>>> import numpy as np
>>> np.set_printoptions(suppress=True, linewidth=100)
>>> rnd = lambda a: np.round(a, 1) + 0
>>> J = np.loadtxt("test17.csv", delimiter=",")
>>> J
array([[ -0.8,   1.9,   4.6,  -2.2],
       [  3.6,   0.1,  -3.5,   0.9],
       [ -0.2,  -1.2,   3. ,   0.5],
       [ -7.2,  -0.6,  -4.9,  -3.6],
       [  6.9,   0.8,  -3.2,   2.3],
       [  7.5,  -2.2,   2.1,   5.6],
       [ -1.3,  -1.1,   6.7,   0.4],
       [ -6.3,  -2.6,   6.2,  -1.7],
       [ -6. ,   0.2,  -4.4,   2.9],
       [  2.3,   1.4,   5. ,  -2.1],
       [-12. ,   0.4,   4. ,  -1.2],
       [  0.5,  -0.7,   3. ,   2.4],
       [  3.2,   2. ,  -7.2,   5.5],
       [  2.4,  -2.6,   6.7,   3. ]])
>>> Xc = J - J.mean(axis=0)
>>> V = np.linalg.svd(Xc)[2][:3]
>>> Y = Xc - Xc @ V.T @ V
>>> rnd(np.linalg.norm(Y) / np.linalg.norm(Xc))
np.float64(0.2)
>>> rnd((Xc @ V.T).std(axis=0))
array([5.8, 4.6, 2.1])
>>> W2 = J[[3, 6]].astype(float)
>>> for _ in range(5):
...     idx = np.linalg.norm(J[:, None] - W2, axis=-1).argmin(axis=1)
...     W2 = np.array([J[idx == j].mean(axis=0) for j in range(2)])
... 
>>> idx
array([1, 1, 1, 0, 1, 1, 1, 1, 0, 1, 0, 1, 0, 1])
>>> rnd(W2[1] - W2[0])
array([ 7. , -1.1,  6.2,  0. ])
>>> np.abs(W2[1] - W2[0]).argmax()
np.int64(0)
>>> C2 = np.cov(J, rowvar=False)
>>> rnd(np.linalg.eigvalsh(C2)[::-1])
array([36.4, 22.9,  4.8,  1.5])
>>> W0 = np.array([[-1.9, -2.0, -1.0, -1.0, 3.0, -3.0, 1.0],
...     [0.0, -2.9, -3.0, 2.0, 2.0, 2.0, -3.0],
...     [-1.0, 0.0, 1.1, 2.0, -3.0, 2.0, -2.0],
...     [2.0, 0.0, 1.0, 2.1, 2.0, 1.0, -2.0],
...     [1.0, 2.0, -2.0, -3.0, 0.1, 3.0, -1.0],
...     [1.0, 0.0, 3.0, 2.0, 3.0, -1.9, 2.0],
...     [-2.0, -2.0, -1.0, -1.0, 3.0, -3.0, 1.1]])
>>> W0
array([[-1.9, -2. , -1. , -1. ,  3. , -3. ,  1. ],
       [ 0. , -2.9, -3. ,  2. ,  2. ,  2. , -3. ],
       [-1. ,  0. ,  1.1,  2. , -3. ,  2. , -2. ],
       [ 2. ,  0. ,  1. ,  2.1,  2. ,  1. , -2. ],
       [ 1. ,  2. , -2. , -3. ,  0.1,  3. , -1. ],
       [ 1. ,  0. ,  3. ,  2. ,  3. , -1.9,  2. ],
       [-2. , -2. , -1. , -1. ,  3. , -3. ,  1.1]])
>>> rng = np.random.default_rng(15)
>>> idx = rng.permutation(7)
>>> idx
array([3, 2, 4, 0, 6, 5, 1])
>>> Y = W0[idx][:, idx]
>>> np.allclose(Y, W0)
False
>>> rnd(np.sort(np.abs(np.linalg.eigvals(Y))))
array([0.1, 0.4, 3.3, 3.3, 4. , 4. , 5.2])
>>> x0 = np.array([0, 2, 2, 1, 0, 2, 0])
>>> target = W0 @ x0
>>> target
array([-13. ,  -5.8,   8.2,   6.1,   3. ,   4.2, -13. ])
>>> rnd(np.linalg.solve(W0, target))
array([0., 2., 2., 1., 0., 2., 0.])
>>> rnd(np.linalg.solve(W0.T, W0[2]))
array([0., 0., 1., 0., 0., 0., 0.])
>>> rnd(np.linalg.solve(W0, target + W0[:, 1]))
array([0., 3., 2., 1., 0., 2., 0.])
>>> rnd(np.linalg.solve(W0, W0[:, 5]))
array([0., 0., 0., 0., 0., 1., 0.])
>>> Y = np.array([[-3, 0, 1], [-1, 2, -1], [2, -2, 1]])
>>> K = np.triu(Y, 1)
>>> K
array([[ 0,  0,  1],
       [ 0,  0, -1],
       [ 0,  0,  0]])
>>> # column 1 repeats column 0
>>> Y = K + rng.integers(-2, 3, (3, 1)) @ rng.integers(-2, 3, (1, 3))
>>> Y
array([[ 0, -2,  3],
       [ 0, -4,  3],
       [ 0,  0,  0]])
>>> np.abs(Y - K).sum(axis=1)
array([4, 8, 0])
>>> Y - K
array([[ 0, -2,  2],
       [ 0, -4,  4],
       [ 0,  0,  0]])
